$ python -q
>>> import numpy as np
>>> np.set_printoptions(precision=3, suppress=True, linewidth=160, floatmode="fixed")
>>> rd = lambda a: np.round(a, 3) + 0
>>> feats = np.loadtxt("m.csv", delimiter=",")
>>> feats
array([[ 3.836, -0.415,  0.100,  0.183, -0.500,  1.465],
       [-0.415,  3.101,  0.459, -0.104, -0.373, -0.386],
       [ 0.100,  0.459,  7.128, -0.738, -0.524,  1.120],
       [ 0.183, -0.104, -0.738,  3.787, -0.638,  0.064],
       [-0.500, -0.373, -0.524, -0.638,  2.664, -0.263],
       [ 1.465, -0.386,  1.120,  0.064, -0.263,  5.484]])
>>> q, vecs = np.linalg.qr(feats[:, :5])[0], np.linalg.qr(feats[:, 5:])[0]
>>> sv = np.linalg.svd(q.T @ vecs, compute_uv=False)
>>> (sv > 0.9).sum()
np.int64(0)
>>> print(rd(np.degrees(np.arccos(sv.clip(0, 1)))))
[48.858]
>>> K = np.loadtxt("test17.csv", delimiter=",")
>>> K
array([[-0.500,  0.058, -0.100],
       [ 0.000, -1.073,  1.000],
       [ 0.400,  0.133, -0.200],
       [ 0.800,  0.363, -0.400],
       [ 0.300,  1.153, -1.200],
       [-0.900, -1.707,  1.700],
       [ 1.400, -1.976,  2.000],
       [-1.200,  1.475, -1.400],
       [-1.500, -1.217,  1.300],
       [ 0.300, -0.015,  0.000],
       [-0.400,  1.003, -1.100],
       [ 1.200, -0.542,  0.600],
       [-1.000,  1.499, -1.500],
       [ 0.300, -1.536,  1.500],
       [ 0.300,  1.699, -1.700],
       [-1.900,  1.201, -1.200],
       [ 1.500, -3.007,  3.000]])
>>> d = np.linalg.norm(K[:, None] - K[None], axis=-1)
>>> print(np.flatnonzero(d[10] < d.mean() / 2))
[ 4  7 10 12 14]
>>> print(d[10].round(6).argsort(kind="stable")[:4])
[10  4 12  7]
>>> rd(d[:5, :5])
array([[0.000, 1.655, 0.909, 1.369, 1.746],
       [1.655, 0.000, 1.748, 2.159, 3.144],
       [0.909, 1.748, 0.000, 0.503, 1.432],
       [1.369, 2.159, 0.503, 0.000, 1.230],
       [1.746, 3.144, 1.432, 1.230, 0.000]])
>>> A = np.load("layer3.npy")
>>> print(A)
[[6 4 5 5 6 5 4]
 [5 3 4 4 5 4 3]
 [4 2 3 3 4 3 2]
 [6 4 5 5 6 5 4]
 [5 3 4 4 5 4 3]
 [5 3 4 4 5 4 3]]
>>> print(np.linalg.cond(A) > 100)
True
>>> f = np.array([3, 7, 1])
>>> np.convolve(A[4], f)
array([15, 44, 38, 43, 47, 51, 42, 25,  3])
>>> np.polyval(f, A[4])
array([111,  49,  77,  77, 111,  77,  49])
>>> np.correlate(A[4], A[2], "full")
array([10, 21, 37, 47, 62, 70, 88, 72, 63, 47, 37, 22, 12])
>>> np.unique(A.round(6), axis=0).shape
(3, 7)
>>> rd(A @ np.linalg.pinv(A) @ A)
array([[6.000, 4.000, 5.000, 5.000, 6.000, 5.000, 4.000],
       [5.000, 3.000, 4.000, 4.000, 5.000, 4.000, 3.000],
       [4.000, 2.000, 3.000, 3.000, 4.000, 3.000, 2.000],
       [6.000, 4.000, 5.000, 5.000, 6.000, 5.000, 4.000],
       [5.000, 3.000, 4.000, 4.000, 5.000, 4.000, 3.000],
       [5.000, 3.000, 4.000, 4.000, 5.000, 4.000, 3.000]])
>>> print(rd(np.trace(np.linalg.pinv(A) @ A)))
2.0
>>> np.abs(np.diag(np.linalg.qr(A)[1])) > 1e-9
array([ True,  True, False, False, False, False])
>>> A.sum(axis=0)
array([31, 19, 25, 25, 31, 25, 19])
>>> A - A[0]
array([[ 0,  0,  0,  0,  0,  0,  0],
       [-1, -1, -1, -1, -1, -1, -1],
       [-2, -2, -2, -2, -2, -2, -2],
       [ 0,  0,  0,  0,  0,  0,  0],
       [-1, -1, -1, -1, -1, -1, -1],
       [-1, -1, -1, -1, -1, -1, -1]])
>>> rd(A.mean(axis=0))
array([5.167, 3.167, 4.167, 4.167, 5.167, 4.167, 3.167])
>>> np.unravel_index(np.abs(A).argmax(), A.shape)
(np.int64(0), np.int64(0))
>>> A.sum(axis=1)
array([35, 28, 21, 35, 28, 28])
